$ python3 -q
>>> import numpy as np
>>> from numpy import linalg as LA
>>> np.set_printoptions(suppress=True, linewidth=140)
>>> rnd = lambda a: np.round(a, 4) + 0
>>> M = np.array([[3, 3, 6, 3, 6],
...     [3, 3, 6, 3, 6],
...     [5, 5, 10, 5, 10],
...     [0, 0, 0, 0, 0],
...     [5, 5, 10, 5, 10],
...     [4, 4, 8, 4, 8],
...     [2, 2, 4, 2, 4],
...     [2, 2, 4, 2, 4]])
>>> C2 = M.T @ M
>>> print(np.diag(C2))
[ 92  92 368  92 368]
>>> print(np.allclose(C2, C2.T))
True
>>> print(rnd(LA.eigvalsh(C2)[::-1]))
[1012.    0.    0.    0.    0.]
>>> other = np.array([[-1, -3], [-1, 1], [-3, -1], [0, 3], [-3, 2]])
>>> print(np.vstack([M, other.T]).shape)
(10, 5)
>>> print(LA.matrix_rank(M @ other))
1
>>> print(other.T @ M.T)
[[-42 -42 -70   0 -70 -56 -28 -28]
 [  9   9  15   0  15  12   6   6]]
>>> print(np.einsum("ij->j", M))
[24 24 48 24 48]
>>> print(LA.matrix_rank(np.vstack([M, other.T])))
3
>>> u = np.array([1, -2])
>>> print(np.correlate(M[4], M[1], "full"))
[ 30  45 105 105 165 105 105  45  30]
>>> print(np.convolve(M[4], u))
[  5  -5   0 -15   0 -20]
>>> rk = LA.matrix_rank(M)
>>> print(rk)
1
>>> N = LA.svd(M)[2][rk:].T
>>> print(rnd(N @ N.T))
[[ 0.9091 -0.0909 -0.1818 -0.0909 -0.1818]
 [-0.0909  0.9091 -0.1818 -0.0909 -0.1818]
 [-0.1818 -0.1818  0.6364 -0.1818 -0.3636]
 [-0.0909 -0.0909 -0.1818  0.9091 -0.1818]
 [-0.1818 -0.1818 -0.3636 -0.1818  0.6364]]
>>> print([int(LA.matrix_rank(np.delete(M, i, axis=0))) for i in range(8)])
[1, 1, 1, 1, 1, 1, 1, 1]
>>> print(LA.matrix_rank(M.T @ M), LA.matrix_rank(M @ M.T))
1 1
>>> print(np.allclose(M @ N, 0))
True
>>> print(N.shape)
(5, 4)
>>> print(rnd(LA.norm(M, 2) / LA.norm(M)))
1.0
>>> print(LA.cond(M) > 100)
True
>>> print([round(float(x), 4) for x in LA.svd(M, compute_uv=False)[:3]])
[31.8119, 0.0, 0.0]
>>> A = np.load("test4.npy")
>>> print(A)
[[-10  10 -16  16]
 [  0   5   0   8]
 [-18  18  16 -16]
 [  0   9   0  -8]]
>>> U, s, VT = LA.svd(M)
>>> V = VT[:(s > 1e-8).sum()]
>>> rng = np.random.default_rng(5193)
>>> x = M[2] + -3 * M[0] + rng.integers(2) * np.eye(5)[3]
>>> print(x)
[-4. -4. -8. -4. -8.]
>>> print(LA.matrix_rank(np.vstack([M, x])))
1
>>> print(np.allclose(V.T @ V @ x, x))
True
>>> print(rnd(LA.norm(x - V.T @ V @ x)))
0.0
>>> print(rnd(np.diag(V.T @ V)))
[0.0909 0.0909 0.3636 0.0909 0.3636]
>>> other = LA.inv(A)
>>> print(rnd(LA.cond(A)))
5.7447
>>> print(rnd(LA.inv(other)))
[[-10.  10. -16.  16.]
 [  0.   5.   0.   8.]
 [-18.  18.  16. -16.]
 [  0.   9.   0.  -8.]]
>>> print((np.abs(other) > 1e-9).astype(int))
[[1 1 1 1]
 [0 1 0 1]
 [1 1 1 1]
 [0 1 0 1]]
>>> print(rnd(LA.det(A) * other))
[[-1792.  3584. -1792.  3584.]
 [    0.  3584.     0.  3584.]
 [-2016.  4032.  1120. -2240.]
 [    0.  4032.     0. -2240.]]
>>> print(rnd(A @ other))
[[1. 0. 0. 0.]
 [0. 1. 0. 0.]
 [0. 0. 1. 0.]
 [0. 0. 0. 1.]]
>>> print(rnd(LA.slogdet(A)[0]))
1.0
>>> labels = rng.permutation(4)
>>> print(labels)
[0 3 2 1]
>>> other = A[labels][:, labels]
>>> print(other)
[[-10  16 -16  10]
 [  0  -8   0   9]
 [-18 -16  16  18]
 [  0   8   0   5]]
>>> print(rnd(LA.det(other)), rnd(LA.det(A[labels])))
50176.0 -50176.0
>>> J = rng.normal(size=(21, 7))
>>> J = 3 * J / LA.norm(J, axis=1, keepdims=True)
>>> print(rnd(J))
[[-0.4065 -2.221   1.3342  0.5308 -0.1398  0.2895 -1.3179]
 [-1.0679  0.3816 -0.6964  0.0787 -1.1407 -2.4313 -0.1011]
 [ 0.3224 -2.0721  0.1264  0.4485  0.6308  1.4106 -1.4134]
 [-1.507  -0.1015 -0.298   0.0516 -2.4365 -0.2122 -0.8034]
 [ 1.3746  0.8488 -2.2969 -0.3914  0.5141  0.7742 -0.3121]
 [ 1.89   -0.7388 -0.4634 -0.8241 -0.9663 -0.0246 -1.7475]
 [ 0.7745  2.7537 -0.2044  0.0017 -0.7408  0.4387 -0.1843]
 [-0.579   0.4107 -1.1471 -0.5283 -1.1721  1.7273  1.595 ]
 [-1.7595 -0.4456  1.0762 -0.0505 -1.4233  0.3778 -1.5415]
 [ 0.4591  1.3557 -1.924  -0.5819  0.277  -1.6488 -0.34  ]
 [-0.9091 -1.7191 -0.1439  0.4944  0.0995 -1.0944  1.9354]
 [ 0.6257 -0.5695 -1.1626  1.1889  0.3894  1.6706 -1.6051]
 [ 2.1953  0.2871 -0.5624  1.3642  1.1438 -0.762   0.1794]
 [-0.1208  1.7142 -1.9158 -0.8849  0.2891  0.7902  0.941 ]
 [-0.588  -2.1757 -1.5654  0.6462  0.1429 -0.1953 -0.997 ]
 [-1.0675  0.7229 -0.2817  2.2409 -0.2135 -1.4394 -0.3455]
 [-0.9608  1.6831  0.2931 -1.3489 -0.3689 -1.7295  0.4598]
 [-1.5785  2.0431  0.691   0.7721  0.4692 -1.019   0.0471]
 [-1.0179 -0.5859  0.5184  2.1981 -0.7466 -1.2416 -0.6492]
 [ 1.6494 -0.7843  0.3344  0.9245  2.0952  0.4175 -0.3656]
 [-0.7727 -0.0769 -0.6034  2.3605 -0.2572  0.368  -1.5031]]
>>> labels = J[:, 3] > np.median(J[:, 3])
>>> u = J[labels].mean(axis=0) - J[~labels].mean(axis=0)
>>> print(labels.astype(int))
[1 0 0 0 0 0 0 0 0 0 1 1 1 0 1 1 0 1 1 1 1]
>>> print(np.argsort(-np.abs(u).round(6), kind="stable"))
[3 1 4 2 5 6 0]
>>> W1 = np.array([[2, 1, 1, 0, 1],
...     [3, 0, 3, 0, 0],
...     [3, 0, 1, 3, 2],
...     [2, 1, 3, 3, 3],
...     [0, 0, 1, 3, 3],
...     [3, 0, 3, 0, 0],
...     [1, 3, 0, 3, 2]])
>>> b = np.array([-3, -2, -3, 3, 2])
>>> H = np.maximum(J @ W1 + b, 0)
>>> print(rnd((H > 0).mean(axis=0)))
[0.1905 0.1429 0.4286 0.4762 0.4762]
>>> W2 = np.array([[2, 0], [3, 2], [1, 0], [0, 1], [5, 4]])
>>> print((H @ W2).round(6).argmax(axis=1))
[1 0 0 0 0 0 0 0 0 0 1 0 0 0 0 1 1 1 1 0 0]
>>> print(W1 @ W2)
[[13  6]
 [ 9  0]
 [17 11]
 [25 17]
 [16 15]
 [ 9  0]
 [21 17]]
>>> C2 = np.cov(J, rowvar=False)
>>> print(rnd(LA.eigvalsh(C2)[::-1]))
[2.6603 2.2765 1.2888 0.9253 0.7585 0.6485 0.2859]
>>> print(rnd(np.median(J, axis=0)))
[-0.579  -0.0769 -0.298   0.4485 -0.1398 -0.0246 -0.3455]
>>> print(np.argsort(-J.std(axis=0).round(6), kind="stable"))
[1 0 5 3 6 2 4]
>>> other = np.c_[J[:, :1] @ np.array([[2]]), np.array([-2, -3, -5, -5, -2, 3, -3, -2, 0, -4, -4, 2, -1, 0, 3, -3, 2, 5, -2, -4, 0])]
>>> print(rnd(other))
[[-0.813  -2.    ]
 [-2.1359 -3.    ]
 [ 0.6449 -5.    ]
 [-3.014  -5.    ]
 [ 2.7492 -2.    ]
 [ 3.7801  3.    ]
 [ 1.549  -3.    ]
 [-1.1579 -2.    ]
 [-3.519   0.    ]
 [ 0.9181 -4.    ]
 [-1.8182 -4.    ]
 [ 1.2515  2.    ]
 [ 4.3905 -1.    ]
 [-0.2417  0.    ]
 [-1.1759  3.    ]
 [-2.1349 -3.    ]
 [-1.9215  2.    ]
 [-3.157   5.    ]
 [-2.0358 -2.    ]
 [ 3.2987 -4.    ]
 [-1.5454  0.    ]]
>>> print(rnd(LA.norm(LA.qr(J)[0].T @ other, axis=0) ** 2 / ((other ** 2).sum(axis=0) + 1e-12)))
[1.     0.1813]
>>> print(rnd(LA.norm(other - J @ LA.lstsq(J, other)[0], axis=0)))
[ 0.     12.5701]
